% ipython --no-banner

In [1]: import numpy as np

In [2]: np.set_printoptions(precision=3, suppress=True, linewidth=120, sign=" ")

In [3]: rnd = lambda a: np.round(a, 3) + 0

In [4]: data = np.array([[122, -82, 93, -81],
   ...:     [-82, 163, -18, 20],
   ...:     [93, -18, 90, -75],
   ...:     [-81, 20, -75, 66]])

In [5]: data
Out[5]: 
array([[122, -82,  93, -81],
       [-82, 163, -18,  20],
       [ 93, -18,  90, -75],
       [-81,  20, -75,  66]])

In [6]: Y = np.array([[-2, 0, 1], [-1, -3, 0]])

In [7]: Z = np.kron(Y, data)

In [8]: np.linalg.matrix_rank(Z)
Out[8]: np.int64(6)

In [9]: Z
Out[9]: 
array([[-244,  164, -186,  162,    0,    0,    0,    0,  122,  -82,   93,  -81],
       [ 164, -326,   36,  -40,    0,    0,    0,    0,  -82,  163,  -18,   20],
       [-186,   36, -180,  150,    0,    0,    0,    0,   93,  -18,   90,  -75],
       [ 162,  -40,  150, -132,    0,    0,    0,    0,  -81,   20,  -75,   66],
       [-122,   82,  -93,   81, -366,  246, -279,  243,    0,    0,    0,    0],
       [  82, -163,   18,  -20,  246, -489,   54,  -60,    0,    0,    0,    0],
       [ -93,   18,  -90,   75, -279,   54, -270,  225,    0,    0,    0,    0],
       [  81,  -20,   75,  -66,  243,  -60,  225, -198,    0,    0,    0,    0]])

In [10]: Z.shape
Out[10]: (8, 12)

In [11]: m1 = np.load("mat.npy")

In [12]: m1
Out[12]: 
array([[ 5.,  1.,  0.,  0.],
       [ 0.,  5.,  1.,  0.],
       [ 0.,  0.,  5.,  1.],
       [ 0.,  0.,  0.,  5.]])

In [13]: w, vecs = np.linalg.eig(m1)

In [14]: w
Out[14]: array([ 5.,  5.,  5.,  5.])

In [15]: rnd(np.sort(np.linalg.eigvals(m1 @ m1)))
Out[15]: array([ 25.,  25.,  25.,  25.])

In [16]: rnd(np.sort(np.linalg.eigvals(m1.T)))
Out[16]: array([ 5.,  5.,  5.,  5.])

In [17]: np.linalg.matrix_rank(m1 - m1[0, 0] * np.eye(4))
Out[17]: np.int64(3)

In [18]: m1 @ m1
Out[18]: 
array([[ 25.,  10.,   1.,   0.],
       [  0.,  25.,  10.,   1.],
       [  0.,   0.,  25.,  10.],
       [  0.,   0.,   0.,  25.]])

In [19]: O = m1.astype(float).copy()

In [20]: for j in range(4):
    ...:     O[:, j] -= O[:, :j] @ (O[:, :j].T @ O[:, j])
    ...:     O[:, j] /= np.linalg.norm(O[:, j])
    ...: 

In [21]: O
Out[21]: 
array([[ 1.,  0.,  0.,  0.],
       [ 0.,  1.,  0.,  0.],
       [ 0.,  0.,  1.,  0.],
       [ 0.,  0.,  0.,  1.]])

In [22]: print(O.T @ O)
[[ 1.  0.  0.  0.]
 [ 0.  1.  0.  0.]
 [ 0.  0.  1.  0.]
 [ 0.  0.  0.  1.]]
